% python3 -q
>>> import numpy as np
>>> import numpy.linalg as la
>>> np.set_printoptions(precision=2, suppress=True, linewidth=140, sign=" ")
>>> E = np.load("dump.npy")
>>> E
array([[  6.03,   1.99,   0.03,   6.02,   2.  ,  -4.02,   1.99,   3.99,  -2.02,   4.01,   2.02],
       [-11.98,   4.01,   2.04,  -2.  ,  -4.03,   1.97,  -6.01,  -2.01,   3.96,  -6.01,  -2.01],
       [-26.98,  10.99,   4.99,  -2.  ,  -9.02,   2.99, -13.98,  -3.  ,   9.  , -12.99,  -3.99],
       [ -8.98,   8.96,   3.  ,   5.98,  -2.99,  -3.  ,  -6.04,   3.  ,   3.02,  -3.  ,   0.  ]])
>>> x0 = np.array([1, 3, -3, -3, 2, -2, 0, -3, 0, -1, 3])
>>> h1 = np.maximum(E @ x0, 0)
>>> np.tanh(E @ x0)
array([-1., -1., -1., -1.])
>>> la.matrix_rank(E, rtol=0.1)
np.int64(2)
>>> la.cond(E) > 100
np.True_
>>> np.argsort(-la.norm(E, axis=0).round(6), kind="stable")[:3]
array([ 0,  6,  9])
>>> x0 = np.array([-2, 0, 2, -2, 0, -1, 2, 2, -1, -1, -1])
>>> E @ x0
array([-12.07,  18.09,  38.97,   8.9 ])
>>> E @ np.ones(11)
array([ 22.04, -22.07, -43.99,  -0.05])
>>> print((E * x0).sum(axis=1))
[-12.07  18.09  38.97   8.9 ]
>>> E @ (2 * x0)
array([-24.14,  36.18,  77.94,  17.8 ])
>>> E @ np.eye(11)[1]
array([  1.99,   4.01,  10.99,   8.96])
>>> U, sigma, vt = la.svd(E)
>>> print(np.argmax(sigma[:-1] / (sigma[1:] + 1e-6)) + 1)
2
>>> B = U[:, :2] @ np.diag(sigma[:2]) @ vt[:2]
>>> np.round(la.norm(E - B, 2), 2), round(sigma[2], 2)
(np.float64(0.08), np.float64(0.08))
>>> round(np.abs(E - B).max(), 2)
np.float64(0.04)
>>> print(B)
[[  6.03   1.99   0.01   6.02   2.02  -4.01   1.98   4.01  -2.     4.01   2.01]
 [-12.     4.01   2.    -1.99  -4.01   1.99  -6.    -1.99   4.    -6.    -2.  ]
 [-26.97  10.99   5.    -2.    -9.02   2.98 -13.99  -3.     8.99 -12.99  -4.  ]
 [ -8.98   8.96   3.01   5.98  -3.    -3.    -6.03   2.99   3.01  -3.     0.01]]
>>> blk = np.stack([E, 3 * E, E[::-1]])
>>> np.einsum("bij,cij->bc", blk, blk)
array([[  2149.96,   6449.87,   1246.32],
       [  6449.87,  19349.6 ,   3738.97],
       [  1246.32,   3738.97,   2149.96]])
>>> (blk @ E.T).shape
(3, 4, 4)
>>> la.matrix_rank(blk.reshape(3, -1))
np.int64(2)
>>> blk.shape
(3, 4, 11)
>>> B = np.array([[-0.8, -0.6, 1.1, -0.4],
...     [-1.3, 0.2, -0.6, 1.2],
...     [0.9, 0.5, -0.3, 1.4],
...     [0.5, 1.3, -0.5, -0.4],
...     [-0.3, -0.4, -0.2, 0.4],
...     [-1.3, -0.6, -1.3, 0.3],
...     [1.2, -1.1, -0.1, -1.2],
...     [-1.2, 1.0, -0.1, -1.7]])
>>> C = np.array([[1.7, 1.0, 0.4, 0.7, -1.6, 0.6, -2.0, -0.1, 1.9],
...     [-0.9, 0.8, -0.4, -1.1, 0.2, 0.2, 0.1, 2.0, -0.6],
...     [-0.8, -1.6, 0.4, -0.5, -0.7, 0.1, 1.0, -1.1, 1.0],
...     [-1.6, -1.3, -1.2, -1.3, -1.0, -0.8, 0.1, -1.2, 0.5]])
>>> feats = B @ C
>>> print(feats.round(2) + 0)
[[-1.06 -2.52  0.84  0.07  0.79 -0.17  2.6  -1.85 -0.26]
 [-3.83 -1.74 -2.28 -2.39  1.34 -1.76  2.14 -0.25 -2.59]
 [-0.92 -0.04 -1.64 -1.59 -2.53 -0.51 -1.91 -0.44  1.81]
 [ 0.72  2.86 -0.04 -0.31  0.21  0.83 -1.41  3.58 -0.53]
 [-0.63 -0.82 -0.52 -0.19  0.14 -0.6   0.4  -1.03 -0.33]
 [-1.11 -0.09 -1.16  0.01  2.57 -1.27  1.27  0.   -3.26]
 [ 5.03  2.04  2.32  3.66 -0.87  1.45 -2.73 -0.77  2.24]
 [-0.14  1.97  1.12  0.32  3.89  0.83  2.23  4.27 -3.83]]
>>> rng = np.random.default_rng(11384)
>>> B = E + rng.integers(-2, 3, (4, 2)) @ rng.integers(-2, 3, (2, 11))
>>> print(B)
[[  8.03  -4.01   0.03  -1.98   0.    -6.02  -2.01  11.99  -2.02   6.01   0.02]
 [ -9.98   0.01   4.04  -8.    -4.03  -0.03  -9.01   3.99   3.96  -4.01  -5.01]
 [-28.98  12.99   0.99   2.   -11.02   4.99 -11.98  -7.     9.   -14.99   0.01]
 [ -7.98  11.96   9.     7.98   2.01  -4.    -5.04   1.     3.02  -2.    -4.  ]]
>>> B - E
array([[ 2., -6.,  0., -8., -2., -2., -4.,  8.,  0.,  2., -2.],
       [ 2., -4.,  2., -6.,  0., -2., -3.,  6.,  0.,  2., -3.],
       [-2.,  2., -4.,  4., -2.,  2.,  2., -4.,  0., -2.,  4.],
       [ 1.,  3.,  6.,  2.,  5., -1.,  1., -2.,  0.,  1., -4.]])
>>> la.matrix_rank(B - E, tol=1e-8)
np.int64(2)
>>> np.round(la.svd(B - E, compute_uv=False), 2) + 0
array([ 19.56,  11.2 ,   0.  ,   0.  ])
